>>> import numpy as np
>>> import numpy.linalg as la
>>> np.set_printoptions(suppress=True, linewidth=120)
>>> arr = np.load("w.npy")
>>> arr
array([[ 0.,  2.,  1.,  0.],
       [ 0.,  2., -2.,  0.],
       [ 0.,  0.,  3.,  0.],
       [ 2., -2., -4.,  2.]])
>>> left, s, vt = la.svd(arr)
>>> np.argmax(s[:-1] / (s[1:] + 1e-6)) + 1
np.int64(3)
>>> M2 = left[:, :3] @ np.diag(s[:3]) @ vt[:3]
>>> round(float(la.norm(arr - M2, 2)), 3), round(s[3], 3)
(0.0, np.float64(0.0))
>>> la.matrix_rank(arr, rtol=0.05)
np.int64(3)
>>> la.matrix_rank(M2)
np.int64(3)
>>> rk = la.matrix_rank(arr)
>>> rk
np.int64(3)
>>> ns = la.svd(arr)[2][rk:].T
>>> np.allclose(arr @ ns, 0)
True
>>> np.round(ns[:, 0] / ns[np.abs(ns[:, 0]).round(6).argmax(), 0], 3) + 0
array([ 1.,  0.,  0., -1.])
>>> [int(la.matrix_rank(np.delete(arr, i, axis=0))) for i in range(4)]
[3, 3, 3, 2]
>>> ns.shape
(4, 1)
>>> [int(la.matrix_rank(arr[:, :j + 1])) for j in range(4)]
[1, 2, 3, 3]
>>> np.round(ns @ ns.T, 3) + 0
array([[ 0.5,  0. ,  0. , -0.5],
       [ 0. ,  0. ,  0. ,  0. ],
       [ 0. ,  0. ,  0. ,  0. ],
       [-0.5,  0. ,  0. ,  0.5]])
>>> J = np.load("layer5.npy")
>>> J
array([[ 6.,  0.,  3.,  6.,  3.,  6.,  6.,  9.],
       [ 0., -3.,  0.,  0.,  0.,  0.,  0.,  0.],
       [ 3.,  0., -2.,  2.,  1.,  2.,  2.,  3.],
       [ 6.,  0.,  2.,  1.,  2.,  4.,  4.,  6.],
       [ 3.,  0.,  1.,  2., -2.,  2.,  2.,  3.],
       [ 6.,  0.,  2.,  4.,  2.,  1.,  4.,  6.],
       [ 6.,  0.,  2.,  4.,  2.,  4.,  1.,  6.],
       [ 9.,  0.,  3.,  6.,  3.,  6.,  6.,  6.]])
>>> w, V = la.eigh(J)
>>> np.unique(w.round(6) + 0, return_counts=True)[1]
array([7, 1])
>>> np.round(np.abs(V[:, -1]), 3)
array([0.53 , 0.   , 0.177, 0.354, 0.177, 0.354, 0.354, 0.53 ])
>>> round(w.sum(), 3), np.trace(J)
(np.float64(8.0), np.float64(8.0))
>>> np.round(V @ np.diag(w) @ V.T, 3) + 0
array([[ 6.,  0.,  3.,  6.,  3.,  6.,  6.,  9.],
       [ 0., -3.,  0.,  0.,  0.,  0.,  0.,  0.],
       [ 3.,  0., -2.,  2.,  1.,  2.,  2.,  3.],
       [ 6.,  0.,  2.,  1.,  2.,  4.,  4.,  6.],
       [ 3.,  0.,  1.,  2., -2.,  2.,  2.,  3.],
       [ 6.,  0.,  2.,  4.,  2.,  1.,  4.,  6.],
       [ 6.,  0.,  2.,  4.,  2.,  4.,  1.,  6.],
       [ 9.,  0.,  3.,  6.,  3.,  6.,  6.,  6.]])
>>> rng = np.random.default_rng(558)
>>> idx = rng.permutation(8)
>>> idx
array([1, 0, 2, 4, 5, 3, 7, 6])
>>> M2 = J[idx][:, idx]
>>> np.diag(M2)
array([-3.,  6., -2., -2.,  1.,  1.,  6.,  1.])
>>> vec = np.array([0, 0, 2, 2, 0, 3, 0, 2])
>>> J @ np.ones(8)
array([39., -3., 11., 25., 11., 25., 25., 39.])
>>> J @ (2 * vec)
array([108.,   0.,  24.,  60.,  36.,  54.,  72.,  96.])
>>> np.sign((J @ vec).round(6))
array([1., 0., 1., 1., 1., 1., 1., 1.])
>>> J * vec
array([[ 0.,  0.,  6., 12.,  0., 18.,  0., 18.],
       [ 0., -0.,  0.,  0.,  0.,  0.,  0.,  0.],
       [ 0.,  0., -4.,  4.,  0.,  6.,  0.,  6.],
       [ 0.,  0.,  4.,  2.,  0., 12.,  0., 12.],
       [ 0.,  0.,  2.,  4., -0.,  6.,  0.,  6.],
       [ 0.,  0.,  4.,  8.,  0.,  3.,  0., 12.],
       [ 0.,  0.,  4.,  8.,  0., 12.,  0., 12.],
       [ 0.,  0.,  6., 12.,  0., 18.,  0., 12.]])
>>> np.einsum("ij,j->i", J, vec)
array([54.,  0., 12., 30., 18., 27., 36., 48.])
>>> J @ np.eye(8)[6]
array([6., 0., 2., 4., 2., 4., 1., 6.])
>>> (J @ vec).argmax()
np.int64(0)
>>> (J * vec).sum(axis=1)
array([54.,  0., 12., 30., 18., 27., 36., 48.])
>>> la.norm(J @ vec) <= la.norm(J, 2) * la.norm(vec) + 1e-9
np.True_
>>> J @ vec
array([54.,  0., 12., 30., 18., 27., 36., 48.])
>>> K = np.loadtxt("data.csv", delimiter=",")
>>> K
array([[ 3.,  1.,  0.,  1.,  2.,  3.,  0.,  1.],
       [ 3.,  4.,  1.,  4.,  5.,  6.,  3.,  3.],
       [ 5.,  6.,  4.,  7.,  7.,  7.,  3.,  5.],
       [ 7.,  9.,  6.,  7.,  7.,  8.,  5.,  8.],
       [ 7., 11.,  7.,  8., 10.,  8.,  5.,  9.],
       [ 7., 13., 10., 10., 13., 10.,  6.,  9.],
       [ 9., 14., 11., 11., 16., 13.,  7., 11.],
       [12., 16., 14., 14., 17., 15., 10., 12.],
       [13., 17., 17., 17., 20., 16., 12., 15.],
       [14., 18., 18., 19., 22., 18., 14., 18.],
       [14., 19., 20., 21., 23., 18., 17., 18.],
       [16., 20., 20., 23., 23., 20., 19., 20.],
       [17., 20., 20., 25., 23., 20., 19., 22.],
       [18., 20., 21., 27., 26., 23., 19., 24.],
       [19., 20., 21., 29., 27., 23., 22., 27.],
       [20., 20., 24., 30., 28., 24., 25., 29.],
       [22., 20., 25., 32., 28., 27., 28., 32.],
       [23., 20., 26., 32., 29., 29., 31., 32.],
       [25., 21., 26., 32., 29., 32., 31., 32.],
       [26., 24., 28., 35., 29., 32., 33., 35.],
       [29., 24., 30., 35., 31., 32., 36., 35.],
       [32., 26., 31., 38., 31., 32., 37., 36.],
       [33., 29., 31., 41., 31., 32., 37., 36.],
       [36., 32., 32., 41., 32., 34., 38., 39.],
       [37., 34., 35., 42., 32., 37., 38., 42.],
       [40., 36., 36., 45., 35., 37., 41., 44.],
       [42., 37., 38., 47., 35., 37., 42., 44.],
       [42., 38., 38., 47., 37., 40., 44., 47.],
       [44., 40., 40., 49., 38., 40., 46., 50.],
       [47., 40., 42., 49., 39., 40., 47., 52.],
       [50., 43., 43., 49., 42., 40., 50., 53.],
       [53., 43., 43., 51., 45., 41., 53., 53.]])
>>> C = K[[22, 9]].astype(float)
>>> for _ in range(3):
...     idx = la.norm(K[:, None] - C, axis=-1).argmin(axis=1)
...     C = np.array([K[idx == j].mean(axis=0) for j in range(2)])
... 
>>> idx
array([1, 1, 1, 1, 1, 1, 1, 1, 1, 1, 1, 1, 1, 1, 1, 1, 0, 0, 0, 0, 0, 0, 0, 0, 0, 0, 0, 0, 0, 0, 0, 0])
>>> np.round(C[1] - C[0], 3)
array([-24.812, -17.438, -20.625, -25.75 , -17.125, -20.625, -27.875, -26.938])
>>> np.bincount(idx)
array([16, 16])
